>>> import numpy as np
>>> np.set_printoptions(suppress=True, linewidth=200)
>>> data = np.diag(np.array([1, 2, -2, 2, -1, 2, -1])) + 2 * np.eye(7, k=1) + 2 * np.eye(7, k=-1)
>>> data
array([[ 1.,  2.,  0.,  0.,  0.,  0.,  0.],
       [ 2.,  2.,  2.,  0.,  0.,  0.,  0.],
       [ 0.,  2., -2.,  2.,  0.,  0.,  0.],
       [ 0.,  0.,  2.,  2.,  2.,  0.,  0.],
       [ 0.,  0.,  0.,  2., -1.,  2.,  0.],
       [ 0.,  0.,  0.,  0.,  2.,  2.,  2.],
       [ 0.,  0.,  0.,  0.,  0.,  2., -1.]])
>>> r0 = np.array([3, 4, 2])
>>> print(np.array([np.convolve(row, r0, "same") for row in data]))
[[10. 10.  4.  0.  0.  0.  0.]
 [14. 18. 12.  4.  0.  0.  0.]
 [ 6.  2.  2.  4.  4.  0.  0.]
 [ 0.  6. 14. 18. 12.  4.  0.]
 [ 0.  0.  6.  5.  6.  6.  4.]
 [ 0.  0.  0.  6. 14. 18. 12.]
 [ 0.  0.  0.  0.  6.  5.  0.]]
>>> np.cross(data[6, :3], data[4, :3])
array([0., 0., 0.])
>>> print(np.polyval(r0, data[6]))
[ 2.  2.  2.  2.  2. 22.  1.]
>>> np.linalg.cond(data) > 100
np.False_
>>> np.round(np.abs(np.linalg.svd(data)[2][-1]), 2)
array([0.79, 0.44, 0.33, 0.14, 0.18, 0.05, 0.12])
>>> np.linalg.matrix_rank(data, rtol=0.1)
np.int64(6)
>>> vals, vecs = np.linalg.eigh(data)
>>> vec = np.array([0, 0, -3, -2, 0, -2, 1])
>>> (np.sign(vecs[:, -1].round(6)) == np.sign(vecs[0, -1].round(6))).astype(int)
array([1, 1, 1, 1, 1, 1, 1])
>>> np.round(np.linalg.eigvalsh(data[1:, 1:]), 2)
array([-3.79, -2.74, -1.31,  2.24,  3.28,  4.32])
>>> E = np.load("data.npy")
>>> print(E)
[[-0.7   0.3   1.5  -1.38]
 [ 2.1  -3.   -0.7   4.2 ]
 [ 0.1  -0.4  -0.3   0.18]
 [-1.4  -1.5   0.1  -2.8 ]
 [ 1.3   0.9   1.6   2.57]
 [ 0.   -0.6   0.2   0.01]
 [-0.7  -1.2  -0.7  -1.4 ]
 [ 0.   -0.7  -1.6  -0.02]
 [-0.2   0.   -0.3  -0.44]
 [-0.4   1.1  -0.1  -0.78]
 [ 0.5   0.5  -0.7   0.98]
 [ 0.2  -0.9   0.5   0.38]
 [ 0.5  -0.2   0.8   0.98]
 [-0.6  -0.4   1.7  -1.2 ]]
>>> C = E[[7, 3]].astype(float)
>>> for _ in range(5):
...     lab = np.linalg.norm(E[:, None] - C, axis=-1).argmin(axis=1)
...     C = np.array([E[lab == j].mean(axis=0) for j in range(2)])
... 
>>> print(lab)
[1 0 0 1 0 0 1 0 1 1 0 0 0 1]
>>> np.abs(C[1] - C[0]).argmax()
np.int64(3)
>>> C.round(2)
array([[ 0.59, -0.55, -0.02,  1.16],
       [-0.67, -0.28,  0.37, -1.33]])
